>>> import numpy as np
>>> from numpy import linalg as LA
>>> np.set_printoptions(precision=3, suppress=True, linewidth=200)
>>> J = np.load("case16.npy")
>>> print(J)
[[0.25  0.    0.25  0.    0.    0.25  0.    0.    0.    0.25 ]
 [0.2   0.2   0.    0.    0.2   0.    0.    0.2   0.2   0.   ]
 [0.2   0.    0.2   0.    0.    0.    0.2   0.2   0.    0.2  ]
 [0.    0.    0.    1.    0.    0.    0.    0.    0.    0.   ]
 [0.    0.    0.    0.    0.5   0.    0.    0.    0.    0.5  ]
 [0.    0.2   0.    0.    0.    0.2   0.2   0.2   0.2   0.   ]
 [0.    0.    0.    0.    0.333 0.    0.333 0.333 0.    0.   ]
 [0.    0.    0.    0.    0.25  0.25  0.25  0.25  0.    0.   ]
 [0.    0.25  0.25  0.    0.    0.    0.25  0.    0.25  0.   ]
 [0.    0.    0.    0.5   0.    0.    0.    0.    0.    0.5  ]]
>>> left, s, VT = LA.svd(J)
>>> evecs = VT[:(s > 1e-8).sum()]
>>> rng = np.random.default_rng(48900)
>>> vec = J[0] + 5 * J[5] + rng.integers(2) * np.eye(10)[6]
>>> print(vec)
[0.25 1.   0.25 0.   0.   1.25 1.   1.   1.   0.25]
>>> print(LA.matrix_rank(np.vstack([J, vec])))
8
>>> print(np.round(LA.norm(J), 3))
1.919
>>> print(np.round(LA.svd(J, compute_uv=False), 3) + 0)
[1.164 1.002 0.731 0.589 0.417 0.334 0.307 0.256 0.    0.   ]
>>> print(LA.matrix_rank(J))
8
>>> LA.rank(J)
Traceback (most recent call last):
  File "<python-input-14>", line 1, in <module>
    LA.rank(J)
    ^^^^^^^
AttributeError: module 'numpy.linalg' has no attribute 'rank'
>>> print(J - J[0])
[[ 0.     0.     0.     0.     0.     0.     0.     0.     0.     0.   ]
 [-0.05   0.2   -0.25   0.     0.2   -0.25   0.     0.2    0.2   -0.25 ]
 [-0.05   0.    -0.05   0.     0.    -0.25   0.2    0.2    0.    -0.05 ]
 [-0.25   0.    -0.25   1.     0.    -0.25   0.     0.     0.    -0.25 ]
 [-0.25   0.    -0.25   0.     0.5   -0.25   0.     0.     0.     0.25 ]
 [-0.25   0.2   -0.25   0.     0.    -0.05   0.2    0.2    0.2   -0.25 ]
 [-0.25   0.    -0.25   0.     0.333 -0.25   0.333  0.333  0.    -0.25 ]
 [-0.25   0.    -0.25   0.     0.25   0.     0.25   0.25   0.    -0.25 ]
 [-0.25   0.25   0.     0.     0.    -0.25   0.25   0.     0.25  -0.25 ]
 [-0.25   0.    -0.25   0.5    0.    -0.25   0.     0.     0.     0.25 ]]
>>> J[10]
Traceback (most recent call last):
  File "<python-input-16>", line 1, in <module>
    J[10]
    ~^^^^
IndexError: index 10 is out of bounds for axis 0 with size 10
